$ python -q
>>> import numpy as np
>>> np.set_printoptions(suppress=True, linewidth=100)
>>> rd = lambda a: np.round(a, 2) + 0
>>> M = np.loadtxt("block3.csv", delimiter=",")
>>> print(M)
[[ 4.15 -7.11  4.61]
 [-1.5   1.6  -0.93]
 [-2.2   3.51 -2.6 ]
 [ 0.24 -0.71  0.7 ]
 [ 0.47 -0.64  0.13]
 [-2.67  3.45 -1.88]
 [-0.72 -0.62  1.06]
 [ 1.04 -1.85  1.35]
 [ 0.58 -1.34  1.04]
 [ 1.57 -0.9   0.05]
 [-4.24  5.35 -2.84]
 [-0.73  1.44 -1.1 ]
 [-0.24 -0.25  0.48]
 [ 0.77 -0.31 -0.3 ]
 [-0.92  2.13 -1.53]
 [ 2.31 -2.33  0.79]]
>>> z = M[:, 0] > np.median(M[:, 0])
>>> u = M[z].mean(axis=0) - M[~z].mean(axis=0)
>>> print(((M - M.mean(axis=0)) @ u > 0).astype(int))
[1 0 0 1 1 0 1 1 1 1 0 0 1 1 0 1]
>>> print(np.argsort(-np.abs(u).round(6), kind="stable"))
[1 0 2]
>>> print(z.astype(int))
[1 0 0 1 1 0 0 1 1 1 0 0 0 1 0 1]
>>> rng = np.random.default_rng(4085)
>>> z = rng.permutation(3)
>>> out = M[:, z] * rng.choice([-1, 1], 3)
>>> print(out)
[[-7.11  4.15 -4.61]
 [ 1.6  -1.5   0.93]
 [ 3.51 -2.2   2.6 ]
 [-0.71  0.24 -0.7 ]
 [-0.64  0.47 -0.13]
 [ 3.45 -2.67  1.88]
 [-0.62 -0.72 -1.06]
 [-1.85  1.04 -1.35]
 [-1.34  0.58 -1.04]
 [-0.9   1.57 -0.05]
 [ 5.35 -4.24  2.84]
 [ 1.44 -0.73  1.1 ]
 [-0.25 -0.24 -0.48]
 [-0.31  0.77  0.3 ]
 [ 2.13 -0.92  1.53]
 [-2.33  2.31 -0.79]]
>>> left, _, VT = np.linalg.svd(M.T @ out)
>>> print(rd(np.linalg.lstsq(M, out)[0]))
[[ 0.  1.  0.]
 [ 1.  0.  0.]
 [ 0.  0. -1.]]
>>> E = np.array([[0, 2, 3, 3, 0],
...     [0, 2, 2, 0, 2],
...     [0, 0, 3, 2, 2],
...     [0, 0, 0, 2, 1],
...     [0, 0, 0, 0, 1]])
>>> z = rng.permutation(5)
>>> print(z)
[3 0 4 1 2]
>>> out = E[z][:, z]
>>> print(np.diag(out))
[2 0 1 2 3]
>>> print(np.allclose(out, E))
False
>>> left, s, VT = np.linalg.svd(E)
>>> print(np.argmax(s[:-1] / (s[1:] + 1e-6)) + 1)
4
>>> out = left[:, :4] @ np.diag(s[:4]) @ VT[:4]
>>> print(rd(np.linalg.norm(E - out, 2)), s[4])
0.0 0.0
>>> print(rd(np.linalg.norm(E - out) / np.linalg.norm(E)))
0.0
>>> print(rd(out))
[[0. 2. 3. 3. 0.]
 [0. 2. 2. 0. 2.]
 [0. 0. 3. 2. 2.]
 [0. 0. 0. 2. 1.]
 [0. 0. 0. 0. 1.]]
>>> proj = np.triu(np.array([[-4, -4, -3, 5, 1],
...     [-8, -8, 1, -7, -6],
...     [-9, 2, -7, 6, -4],
...     [-8, -9, 2, -9, -6],
...     [-7, -6, 3, -2, -7]]), 1) + np.eye(5)
>>> out = proj @ E @ np.linalg.inv(proj)
>>> print(proj @ E - E @ proj)
[[  0.  -8. -19.   0.  34.]
 [  0.   0.   1. -10.   9.]
 [  0.   0.   0.  -6.  26.]
 [  0.   0.   0.   0.   6.]
 [  0.   0.   0.   0.   0.]]
>>> print(rd(np.linalg.det(out)))
0.0
>>> print(np.trace(out), np.trace(E))
8.0 8
>>> rk = np.linalg.matrix_rank(E)
>>> print(rk)
4
>>> N = np.linalg.svd(E)[2][rk:].T
>>> print(np.linalg.matrix_rank(E.T @ E), np.linalg.matrix_rank(E @ E.T))
4 4
>>> print(np.allclose(E @ N, 0))
True
>>> print(rd(np.linalg.norm(M, 1)), rd(np.linalg.norm(M, np.inf)))
33.54 15.87
>>> print(rd(np.linalg.norm(M[6] - M[8])))
1.49
>>> print(np.linalg.norm(M, axis=1).argmax())
0
>>> print(rd(M[6] @ M[8]))
1.52
>>> K = np.loadtxt("m.csv", delimiter=",")
>>> print(K)
[[ 1. -1. -1.  1. -1.  1.  1. -1.]
 [ 1.  1. -1. -1. -1. -1.  1.  1.]
 [ 1. -1. -1.  1.  1. -1. -1.  1.]
 [ 1.  1. -1. -1.  1.  1. -1. -1.]]
>>> vec = np.array([-4, -6, 8, 4, 6, 8, -1, -7])
>>> h = np.maximum(K @ vec, 0)
>>> print(np.maximum(K @ vec, 0) - np.maximum(-K @ vec, 0))
[  6. -44. -10.   0.]
>>> print(rd(np.tanh(K @ vec)))
[ 1. -1. -1.  0.]
>>> print(np.flatnonzero(h > 1e-9))
[0]
>>> print(h)
[6. 0. 0. 0.]
>>> print(np.maximum(K @ (3 * vec), 0))
[18.  0.  0.  0.]
>>> def softmax(z):
...     e = np.exp(z - z.max(axis=-1, keepdims=True))
...     return e / e.sum(axis=-1, keepdims=True)
... 
>>> print(rd(softmax(K[0])))
[0.22 0.03 0.03 0.22 0.03 0.22 0.22 0.03]
>>> scores = K @ K.T / np.sqrt(8)
>>> print(softmax(scores).round(6).argmax(axis=1))
[0 1 2 3]
>>> print(rd(softmax(scores)))
[[0.85 0.05 0.05 0.05]
 [0.05 0.85 0.05 0.05]
 [0.05 0.05 0.85 0.05]
 [0.05 0.05 0.05 0.85]]
>>> out = K / np.sqrt((K ** 2).mean(axis=1, keepdims=True))
>>> print(np.linalg.matrix_rank(out) == np.linalg.matrix_rank(K))
True
>>> print(np.linalg.matrix_rank(K - K.mean(axis=1, keepdims=True)))
4
>>> print(out[2])
[ 1. -1. -1.  1.  1. -1. -1.  1.]
>>> out = K / np.linalg.norm(K, axis=1, keepdims=True)
>>> cov = out @ out.T
>>> print((np.abs(cov) > 0.9).astype(int))
[[1 0 0 0]
 [0 1 0 0]
 [0 0 1 0]
 [0 0 0 1]]
>>> print(np.argwhere(np.triu(np.abs(cov) > 0.95, 1)))
[]
>>> print(rd(cov[2]))
[0. 0. 1. 0.]
>>> print(rd(cov))
[[1. 0. 0. 0.]
 [0. 1. 0. 0.]
 [0. 0. 1. 0.]
 [0. 0. 0. 1.]]
>>> mat = np.loadtxt("x.csv", delimiter=",")
>>> print(rd(mat))
[[ 0.93  0.03 -0.16  0.19  0.03]
 [ 0.03  0.99  0.07 -0.08 -0.01]
 [-0.16  0.07  0.62  0.45  0.08]
 [ 0.19 -0.08  0.45  0.48 -0.09]
 [ 0.03 -0.01  0.08 -0.09  0.98]]
>>> rk = np.linalg.matrix_rank(mat)
>>> print(rk)
4
>>> N = np.linalg.svd(mat)[2][rk:].T
>>> print(rd(N[:, 0] / N[np.abs(N[:, 0]).round(6).argmax(), 0]))
[-0.36  0.16 -0.85  1.    0.18]
>>> print([int(np.linalg.matrix_rank(mat[:, :j + 1])) for j in range(5)])
[1, 2, 3, 4, 4]
>>> print([int(np.linalg.matrix_rank(np.delete(mat, i, axis=0))) for i in range(5)])
[4, 4, 4, 4, 4]
>>> print(np.allclose(mat @ N, 0))
True
>>> print(rd(N @ N.T))
[[ 0.07 -0.03  0.16 -0.19 -0.03]
 [-0.03  0.01 -0.07  0.08  0.01]
 [ 0.16 -0.07  0.38 -0.45 -0.08]
 [-0.19  0.08 -0.45  0.52  0.09]
 [-0.03  0.01 -0.08  0.09  0.02]]
>>> print(rd(mat @ N))
[[0.]
 [0.]
 [0.]
 [0.]
 [0.]]
>>> vec = np.array([0, 2, -2, 1, 8])
>>> print(rd(np.linalg.eigvalsh(2 * mat - np.eye(5))))
[-1.  1.  1.  1.  1.]
>>> print(rd(mat @ mat @ vec))
[ 0.83  1.63 -0.01 -1.33  7.58]
>>> print(np.trace(mat))
4.0
>>> left, s, VT = np.linalg.svd(mat)
>>> print(rd(s))
[1. 1. 1. 1. 0.]
>>> out = left[:, :4] @ np.diag(s[:4]) @ VT[:4]
>>> print(np.linalg.matrix_rank(mat, rtol=0.05))
4
>>> A = np.array([[-0.7, -0.1, 1.8], [-0.79, 0.49, 1.05]])
>>> print(A)
[[-0.7  -0.1   1.8 ]
 [-0.79  0.49  1.05]]
>>> out = A / np.sqrt((A ** 2).mean(axis=1, keepdims=True))
>>> print(rd(np.linalg.norm(out, axis=1)))
[1.73 1.73]
>>> print(np.linalg.matrix_rank(A - A.mean(axis=1, keepdims=True)))
2
>>> print(rd(A - A.mean(axis=1, keepdims=True)))
[[-1.03 -0.43  1.47]
 [-1.04  0.24  0.8 ]]
>>> print(rd(out[1]))
[-0.98  0.61  1.3 ]
>>> print(np.linalg.matrix_rank(out) == np.linalg.matrix_rank(A))
True
>>> u, g = A[1], A[0]
>>> print(rd(u @ g))
2.39
>>> print(rd(u @ u))
1.97
>>> p = (u @ g) / (u @ u) * u
>>> print(rd(p))
[-0.96  0.6   1.28]
>>> print(np.linalg.matrix_rank(np.outer(u, g)))
1
>>> print(rd(np.linalg.norm(u + g) ** 2 + np.linalg.norm(u - g) ** 2))
11.41
>>> print((g - p) @ u)
0.0
>>> print(rd(np.linalg.norm(E, 2) / np.linalg.norm(E)))
0.87
>>> print([round(float(x), 2) for x in np.linalg.svd(E, compute_uv=False)[:3]])
[6.59, 2.61, 2.22]
>>> vec = np.array([-3, 0, -3])
>>> h = np.maximum(A @ vec, 0)
>>> print(h)
[0. 0.]
>>> print(A.T @ h)
[0. 0. 0.]
>>> print(np.maximum(A @ (3 * vec), 0))
[0. 0.]
>>> print(A * (h > 1e-9)[:, None])
[[-0. -0.  0.]
 [-0.  0.  0.]]
>>> print(rd(np.tanh(A @ vec)))
[-1.   -0.65]
>>> out = np.array([[1, 2], [0, 3]])
>>> C = np.kron(out, A)
>>> print(rd(np.linalg.norm(C, 2)), rd(np.linalg.norm(out, 2) * np.linalg.norm(A, 2)))
8.49 8.49
>>> feats = np.load("test19.npy")
>>> print(feats)
[[2 1 3]
 [1 2 1]
 [0 0 1]
 [2 2 3]]
>>> Q, vecs = np.linalg.qr(feats[:, :2])[0], np.linalg.qr(feats[:, 2:])[0]
>>> s = np.linalg.svd(Q.T @ vecs, compute_uv=False)
>>> print((s > 0.9).sum())
1
>>> print(rd(s))
[0.97]
>>> W0 = np.array([[-3, -3, -3, -3, -3],
...     [-3, -6, -6, -6, -6],
...     [-3, -6, -9, -9, -9],
...     [-3, -6, -9, -12, -12],
...     [-3, -6, -9, -12, -15]])
>>> evals, vecs = np.linalg.eigh(W0)
>>> vec = np.array([-1, 1, 1, -2, -1])
>>> print(np.abs(W0).sum(axis=1).max(), rd(np.abs(evals).max()))
45 37.03
>>> print(rd(vec @ W0 @ vec / (vec @ vec)), rd(evals[0]), rd(evals[-1]))
-7.12 -37.03 -0.81
>>> print(rd(vecs * np.abs(evals) @ vecs.T))
[[ 3.  3.  3.  3.  3.]
 [ 3.  6.  6.  6.  6.]
 [ 3.  6.  9.  9.  9.]
 [ 3.  6.  9. 12. 12.]
 [ 3.  6.  9. 12. 15.]]
>>> print(rd(np.linalg.det(2 * W0)), rd(np.linalg.det(W0)))
-7776.0 -243.0
>>> print(rd(np.linalg.eigvals(W0).sum().real))
-45.0
>>> print(np.einsum("ij,ji->", W0, W0))
1395
>>> print(rd(np.linalg.eigvals(W0)))
[-37.03  -4.35  -1.75  -1.06  -0.81]
>>> print(rd(np.linalg.det(W0.T)))
-243.0
>>> print(np.kron(np.eye(2, dtype=int), W0))
[[ -3  -3  -3  -3  -3   0   0   0   0   0]
 [ -3  -6  -6  -6  -6   0   0   0   0   0]
 [ -3  -6  -9  -9  -9   0   0   0   0   0]
 [ -3  -6  -9 -12 -12   0   0   0   0   0]
 [ -3  -6  -9 -12 -15   0   0   0   0   0]
 [  0   0   0   0   0  -3  -3  -3  -3  -3]
 [  0   0   0   0   0  -3  -6  -6  -6  -6]
 [  0   0   0   0   0  -3  -6  -9  -9  -9]
 [  0   0   0   0   0  -3  -6  -9 -12 -12]
 [  0   0   0   0   0  -3  -6  -9 -12 -15]]
>>> print(rd(np.poly(W0)))
[  1.  45. 315. 756. 729. 243.]
>>> print(np.all(np.linalg.eigvalsh(W0) > 0))
False
>>> print([round(float(np.linalg.det(W0[:i, :i])), 2) + 0 for i in range(1, 6)])
[-3.0, 9.0, -27.0, 81.0, -243.0]
>>> X = np.loadtxt("data.csv", delimiter=",")
>>> print(X)
[[ -2.55   1.77   2.45   4.13]
 [ -6.82  -3.03   6.67   4.18]
 [ -4.05  -2.1    3.73   2.23]
 [ -1.89  -1.36   1.97   0.6 ]
 [-10.07  -2.95   9.46   7.61]
 [ -1.37  -0.35   0.83   1.09]
 [  7.68   0.29  -6.35  -7.43]
 [  2.85   0.6   -1.83  -2.15]
 [  0.2    0.36  -0.34   0.52]
 [ -0.42  -0.15  -0.29   0.07]
 [ -0.02   2.26   0.52   2.19]
 [ -1.84   0.83   1.44   2.71]
 [ 10.48   2.36  -9.66  -8.28]
 [ -9.69  -2.34   8.27   7.62]
 [ -3.12  -2.5    2.9    0.86]
 [  5.83  -1.16  -5.76  -7.28]
 [  2.87   0.44  -2.84  -2.42]
 [  6.09  -0.05  -4.6   -6.17]
 [ -1.24  -0.44   0.3    0.48]]
>>> vec = np.array([-1, 2, -1, 0])
>>> rhs = X @ vec
>>> print(rd(np.linalg.solve(X.T @ X, X.T @ rhs)))
[-1.  2. -1.  0.]
>>> rhs = rhs + 0.02 * rng.normal(size=19)
>>> print(rd(rhs))
[ 3.66 -5.96 -3.87 -2.77 -5.26 -0.16 -0.75  0.21  0.89  0.43  4.04  2.07  3.93 -3.29 -4.78 -2.4
  0.83 -1.58  0.06]
>>> beta, *_ = np.linalg.lstsq(X, rhs)
>>> print([round(float(np.linalg.norm(np.linalg.solve(X.T @ X + lam * np.eye(4), X.T @ rhs))), 2) for lam in (0, 1, 10, 100)])
[2.43, 1.72, 1.36, 0.58]
>>> print(rd(beta))
[-0.98  1.99 -1.    0.02]
>>> print(rd(X.T @ (rhs - X @ beta)))
[0. 0. 0. 0.]
>>> t3 = np.stack([K, 5 * K, K[::-1]])
>>> print(np.linalg.matrix_rank(t3.reshape(3, -1)))
2
>>> print(np.einsum("bij,cij->bc", t3, t3))
[[ 32. 160.   0.]
 [160. 800.   0.]
 [  0.   0.  32.]]
>>> print((t3 @ K.T).shape)
(3, 4, 4)
>>> Xs = (X - X.mean(axis=0)) / X.std(axis=0)
>>> print(np.argwhere(np.abs(Xs) > 2))
[[12  0]
 [12  2]]
>>> print(rd(Xs.std(axis=0)))
[1. 1. 1. 1.]
>>> beta = np.linalg.lstsq(np.delete(Xs, 1, axis=1), Xs[:, 1])[0]
>>> print(rd(beta))
[ 2.9  -0.58  2.91]
>>> proj = X @ np.linalg.solve(X.T @ X, X.T)
>>> print(rd(np.trace(proj)))
4.0
>>> print(rd(proj @ X[:, 1]))
[ 1.77 -3.03 -2.1  -1.36 -2.95 -0.35  0.29  0.6   0.36 -0.15  2.26  0.83  2.36 -2.34 -2.5  -1.16
  0.44 -0.05 -0.44]
>>> print(np.allclose(proj @ proj, proj))
True
